% python3 -q
>>> import numpy as np
>>> from numpy import linalg as LA
>>> np.set_printoptions(suppress=True, linewidth=160)
>>> K = np.loadtxt("mat.csv", delimiter=",")
>>> print(K)
[[14.  1. -1.]
 [ 1. 18.  9.]
 [-1.  9. 10.]]
>>> u = np.array([4, -2, 2])
>>> M2 = K + np.outer(u, np.eye(3)[2])
>>> print(LA.matrix_rank(M2 - K))
1
>>> print(M2)
[[14.  1.  3.]
 [ 1. 18.  7.]
 [-1.  9. 12.]]
>>> print(LA.matrix_rank(LA.inv(M2) - LA.inv(K), tol=1e-8))
1
>>> m1 = np.loadtxt("run2.csv", delimiter=",")
>>> print(m1)
[[ 0.3 -0.2 -0.5 -1.3]
 [ 0.2 -0.1 -0.4  0.9]
 [ 3.  -3.   0.  -1.8]
 [ 1.1 -0.5  0.7  0.4]
 [-0.1  1.3 -0.1 -0.5]
 [-0.2  0.7 -0.9  1.1]
 [-1.8  2.2 -0.1  0.2]
 [ 1.5 -0.7  1.1  0.7]
 [ 0.  -0.6 -1.   1.6]
 [-0.2 -0.5  1.   1. ]
 [-0.3 -0.6  1.9  0.4]
 [-1.6 -0.5 -0.2 -2. ]]
>>> vec = np.array([4, 5, 0, -2])
>>> rhs = m1 @ vec
>>> print(np.round(LA.solve(m1.T @ m1, m1.T @ rhs), 4) + 0)
[ 4.  5.  0. -2.]
>>> print(rhs.round(4))
[ 2.8 -1.5  0.6  1.1  7.1  0.5  3.4  1.1 -6.2 -5.3 -5.  -4.9]
>>> print(np.round(LA.lstsq(m1, rhs)[0], 4) + 0)
[ 4.  5.  0. -2.]
>>> rng = np.random.default_rng(95486)
>>> rhs = rhs + 0.05 * rng.normal(size=12)
>>> print(rhs.round(4))
[ 2.805  -1.5207  0.6405  1.1625  7.0644  0.5265  3.4341  1.128  -6.2362 -5.3504 -4.9325 -4.9571]
>>> beta, *_ = LA.lstsq(m1, rhs)
>>> print([round(float(LA.norm(LA.solve(m1.T @ m1 + lam * np.eye(4), m1.T @ rhs))), 2) for lam in (0, 1, 10, 100)])
[6.74, 5.39, 1.98, 0.29]
>>> print(beta.round(4))
[ 4.0232  5.0167  0.0213 -2.0016]
>>> Ac = (m1 - m1.mean(axis=0)) / m1.std(axis=0)
>>> print(np.argwhere(np.abs(Ac) > 2))
[[ 2  0]
 [ 2  1]
 [10  2]]
>>> print(np.round(Ac.std(axis=0), 4))
[1. 1. 1. 1.]
>>> beta = LA.lstsq(np.delete(Ac, 1, axis=1), Ac[:, 1])[0]
>>> print(beta.round(4))
[-0.7073 -0.1233  0.2262]
>>> W1 = np.array([[5, 5, 8, 6], [8, 0, 9, 3], [4, 6, 5, 6], [6, 4, 6, 3]])
>>> beta = np.array([1, 1, 2, 1])
>>> hid = np.maximum(m1 @ W1 + beta, 0)
>>> print((hid > 0).astype(int))
[[0 0 0 0]
 [1 1 1 1]
 [0 1 0 1]
 [1 1 1 1]
 [1 0 1 1]
 [1 0 1 0]
 [1 0 1 0]
 [1 1 1 1]
 [1 1 1 0]
 [1 1 1 1]
 [1 1 1 1]
 [0 0 0 0]]
>>> cent = np.array([[0, 3], [3, 5], [1, 1], [2, 0]])
>>> print((hid @ cent).round(6).argmax(axis=1))
[0 1 1 1 1 1 1 1 1 1 1 0]
>>> print(W1 @ cent)
[[35 48]
 [15 33]
 [35 47]
 [24 44]]
>>> M2 = np.c_[m1[:, :1] @ np.array([[4]]), np.array([2, 1, 0, 2, 2, 0, -2, -2, 0, -2, -1, 2])]
>>> print(M2)
[[ 1.2  2. ]
 [ 0.8  1. ]
 [12.   0. ]
 [ 4.4  2. ]
 [-0.4  2. ]
 [-0.8  0. ]
 [-7.2 -2. ]
 [ 6.  -2. ]
 [ 0.   0. ]
 [-0.8 -2. ]
 [-1.2 -1. ]
 [-6.4  2. ]]
>>> print(LA.matrix_rank(np.c_[m1, M2]))
5
>>> print(LA.matrix_rank(M2))
2
>>> M2 = m1 / np.sqrt((m1 ** 2).mean(axis=1, keepdims=True))
>>> print(np.round(LA.norm(M2, axis=1), 4))
[2. 2. 2. 2. 2. 2. 2. 2. 2. 2. 2. 2.]
>>> lab = rng.integers(0, 2, 4)
>>> X = (lab[:, None] == lab) * -1 + np.eye(4)
>>> print(X)
[[ 0. -1. -1. -1.]
 [-1.  0. -1. -1.]
 [-1. -1.  0. -1.]
 [-1. -1. -1.  0.]]
>>> # equal to its transpose
>>> print(round(LA.eigvalsh(X).min(), 4))
-3.0
>>> print([round(float(LA.det(X[:i, :i])), 2) + 0 for i in range(1, 5)])
[0.0, -1.0, -2.0, -3.0]
>>> try:
...     LA.cholesky(X)
... except LA.LinAlgError as e:
...     print("failed:", e)
... 
failed: Matrix is not positive definite
>>> print(np.all(LA.eigvalsh(X) > 0))
False
>>> M2 = LA.invert(X)
Traceback (most recent call last):
  File "<python-input-49>", line 1, in <module>
    M2 = LA.invert(X)
         ^^^^^^^^^
AttributeError: module 'numpy.linalg' has no attribute 'invert'
>>> M2 = LA.inv(X)
>>> print(round(LA.det(X) * LA.det(M2), 4))
1.0
>>> print(np.round(LA.slogdet(X)[0], 4))
-1.0
>>> print(np.round(X @ M2, 4) + 0)
[[1. 0. 0. 0.]
 [0. 1. 0. 0.]
 [0. 0. 1. 0.]
 [0. 0. 0. 1.]]
>>> print(np.round(LA.inv(M2), 4) + 0)
[[ 0. -1. -1. -1.]
 [-1.  0. -1. -1.]
 [-1. -1.  0. -1.]
 [-1. -1. -1.  0.]]
>>> ang = np.deg2rad(30)
>>> feats = np.eye(5)
>>> feats[np.ix_([0, 4], [0, 4])] = [[np.cos(ang), -np.sin(ang)], [np.sin(ang), np.cos(ang)]]
>>> print(feats.round(4))
[[ 0.866  0.     0.     0.    -0.5  ]
 [ 0.     1.     0.     0.     0.   ]
 [ 0.     0.     1.     0.     0.   ]
 [ 0.     0.     0.     1.     0.   ]
 [ 0.5    0.     0.     0.     0.866]]
>>> vec = np.ones(3)
>>> for _ in range(3):
...     vec = K @ vec
...     vec /= LA.norm(vec)
...     print(round(vec @ K @ vec, 4))
... 
22.5828
23.381
23.6842
>>> print(vec.round(4))
[0.1626 0.8376 0.5216]
>>> arr = np.loadtxt("arr.csv", delimiter=",")
>>> print(arr)
[[14.2345 11.3876  7.6642]
 [16.1131 10.6932  7.3751]
 [15.9422 11.0106  8.5523]
 [15.223  10.7304 10.7506]
 [13.5655 10.9223 10.6955]
 [14.1677 11.9649  7.8373]
 [17.3487 13.9352  9.6592]
 [14.7477 12.8952  8.2061]
 [15.0602 13.3655  9.9515]
 [15.7514 11.5952  8.3764]
 [15.481  11.8463  8.1454]
 [15.2493 11.3673 10.0529]
 [15.788  12.95    9.4245]
 [15.4602 13.0288  8.8603]
 [14.6149 10.3341  9.0408]
 [15.5132 12.3937  8.9613]
 [16.0555  8.7615  7.7595]
 [16.5132 10.0579 11.2738]
 [16.2761 13.4188  8.5328]
 [14.3621 11.8958  9.7484]
 [15.1094 14.2354  9.6417]
 [16.0162 12.532  10.3387]
 [15.4047 11.7908  7.9726]
 [14.361  12.5235 10.5259]
 [15.3674  9.8336 10.5592]
 [14.5078 12.2136  9.5763]]
>>> vec = np.array([1, -1, 2])
>>> rhs = arr @ vec
>>> print(np.round(LA.lstsq(arr, rhs)[0], 4))
[ 1. -1.  2.]
>>> print(np.round(LA.pinv(arr) @ arr, 4) + 0)
[[1. 0. 0.]
 [0. 1. 0.]
 [0. 0. 1.]]
>>> rhs = rhs + 0.05 * rng.normal(size=26)
>>> print(rhs.round(4))
[18.1647 20.2219 22.0209 26.0322 23.9452 17.8305 22.6957 18.2319 21.5119 20.9315 19.9246 23.9109 21.6632 20.1431 22.3555 21.0427 22.8589 28.9914 19.8208
 21.9486 20.09   24.0984 19.5722 22.9414 26.6665 21.6013]
>>> beta, *_ = LA.lstsq(arr, rhs)
>>> print(beta.round(4))
[ 1.0098 -1.0121  1.9979]
>>> print(round(np.log10(LA.cond(arr))))
1
>>> print([round(float(x), 4) for x in LA.svd(arr, compute_uv=False)[:3]])
[109.4338, 6.0041, 5.2362]
>>> print(np.argsort(-LA.norm(arr, axis=0).round(6), kind="stable")[:3])
[0 1 2]
>>> Ac = arr - arr.mean(axis=1)
Traceback (most recent call last):
  File "<python-input-75>", line 1, in <module>
    Ac = arr - arr.mean(axis=1)
         ~~~~^~~~~~~~~~~~~~~~~~
ValueError: operands could not be broadcast together with shapes (26,3) (26,) 
>>> Ac = arr - arr.mean(axis=0)
>>> U, sigma, Vh = LA.svd(Ac, full_matrices=False)
>>> print(LA.matrix_rank(Ac))
3
>>> print(np.round(np.abs(Vh[-1]), 4))
[0.9932 0.0667 0.095 ]
>>> print(np.round((sigma ** 2).sum() ** 2 / (sigma ** 4).sum(), 4))
2.6835
>>> print(np.round(sigma ** 2 / (sigma ** 2).sum(), 4))
[0.4725 0.3354 0.1921]
>>> print(np.abs(U[:, 0]).argmax())
16
>>> Ac = arr - arr.mean(axis=0)
>>> evecs = LA.svd(Ac)[2][:1]
>>> M2 = Ac - Ac @ evecs.T @ evecs
>>> print(np.round(np.cov(Ac @ evecs.T, rowvar=False), 4))
1.7511
>>> print(round(LA.norm(M2) / LA.norm(Ac), 4))
0.7263
>>> print(np.round(M2.std(axis=0), 4))
[0.8288 0.0786 1.0894]
>>> A = np.load("a.npy")
>>> print(A)
[[-9.3746  2.8292  2.0278]
 [ 2.831   9.4174  1.816 ]
 [ 2.7249  9.4946  1.5582]
 [-3.5111 -5.6946  7.4326]
 [ 2.8824  2.9687 -9.1038]
 [-9.161  -3.3085  2.2647]
 [-3.6378 -7.8769  4.972 ]
 [-6.2156 -6.1696 -4.8272]
 [-4.2257 -3.6716  8.2863]
 [-9.3792 -2.0888  2.7692]
 [ 4.4797 -2.7438 -8.509 ]
 [-2.8027  9.0248 -3.2709]
 [ 5.7559  6.2218 -5.3064]
 [ 9.1932 -0.1355  3.9329]]
>>> Ac = A - A.mean(axis=0)
>>> evecs = LA.svd(Ac)[2][:1]
>>> M2 = Ac - Ac @ evecs.T @ evecs
>>> print(LA.norm(M2, axis=1).round(6).argmax())
13
>>> print(round(LA.norm(M2) / LA.norm(Ac), 4))
0.6553
>>> print(np.round((Ac @ evecs.T).std(axis=0), 4))
[7.4561]
>>> W0 = np.array([[0, 0, 1, 1, 0],
...     [0, 0, 0, 0, 0],
...     [1, 0, 0, 1, 0],
...     [1, 0, 1, 0, 1],
...     [0, 0, 0, 1, 0]])
>>> print(LA.lstsq(W0[:-1].T, W0[-1])[2])
3
>>> print(np.allclose(W0[:-1].T @ LA.lstsq(W0[:-1].T, W0[-1])[0], W0[-1]))
False
>>> try:
...     LA.inv(W0)
... except LA.LinAlgError as e:
...     print("failed:", e)
... 
failed: Singular matrix
>>> print(np.round(W0 @ LA.pinv(W0) @ W0, 4) + 0)
[[0. 0. 1. 1. 0.]
 [0. 0. 0. 0. 0.]
 [1. 0. 0. 1. 0.]
 [1. 0. 1. 0. 1.]
 [0. 0. 0. 1. 0.]]
>>> u = np.array([8, 3, 3, 4, 2])
>>> v = np.array([1, 0, 2, 0, 3])
>>> mat = np.outer(u, v)
>>> print(mat)
[[ 8  0 16  0 24]
 [ 3  0  6  0  9]
 [ 3  0  6  0  9]
 [ 4  0  8  0 12]
 [ 2  0  4  0  6]]
>>> print(LA.cond(mat) > 100)
True
>>> print([round(float(x), 4) for x in LA.svd(mat, compute_uv=False)[:3]])
[37.7889, 0.0, 0.0]
>>> print(np.argsort(-LA.norm(mat, axis=0).round(6), kind="stable")[:3])
[4 2 0]
>>> print(LA.matrix_rank(mat, rtol=0.1))
1
>>> u = np.array([-1, -4, 2])
>>> print(np.convolve(X[3], u))
[ 1.  5.  3.  2. -2.  0.]
>>> print(np.correlate(X[3], X[2], "full"))
[1. 1. 2. 2. 2. 1. 0.]
>>> print(np.polyval(u, X[3]))
[5. 5. 5. 2.]
>>> print(np.cross(X[3, :3], X[2, :3]))
[-1.  1.  0.]
>>> w, evecs = LA.eigh(K)
>>> vec = np.array([2, 2, 2])
>>> print((np.sign(evecs[:, -1].round(6)) == np.sign(evecs[0, -1].round(6))).astype(int))
[1 1 1]
>>> print(np.round(evecs * np.sqrt(w) @ evecs.T, 4))
[[ 3.7338  0.1595 -0.1829]
 [ 0.1595  4.033   1.3073]
 [-0.1829  1.3073  2.8736]]
>>> t3 = np.stack([mat, -2 * mat, mat[::-1]])
>>> print(np.einsum("bij,cij->bc", t3, t3))
[[ 1428 -2856   910]
 [-2856  5712 -1820]
 [  910 -1820  1428]]
>>> print(LA.matrix_rank(t3.reshape(3, -1)))
2
>>> print(np.round(LA.det(t3), 4))
[0. 0. 0.]
>>> print(LA.matrix_rank(t3))
[1 1 1]
>>> print(np.round(LA.norm(t3, axis=(1, 2)), 4))
[37.7889 75.5778 37.7889]
>>> print(t3.sum(axis=0))
[[ -6   0 -12   0 -18]
 [  1   0   2   0   3]
 [  0   0   0   0   0]
 [ -1   0  -2   0  -3]
 [  6   0  12   0  18]]
>>> print((t3 @ mat.T).shape)
(3, 5, 5)
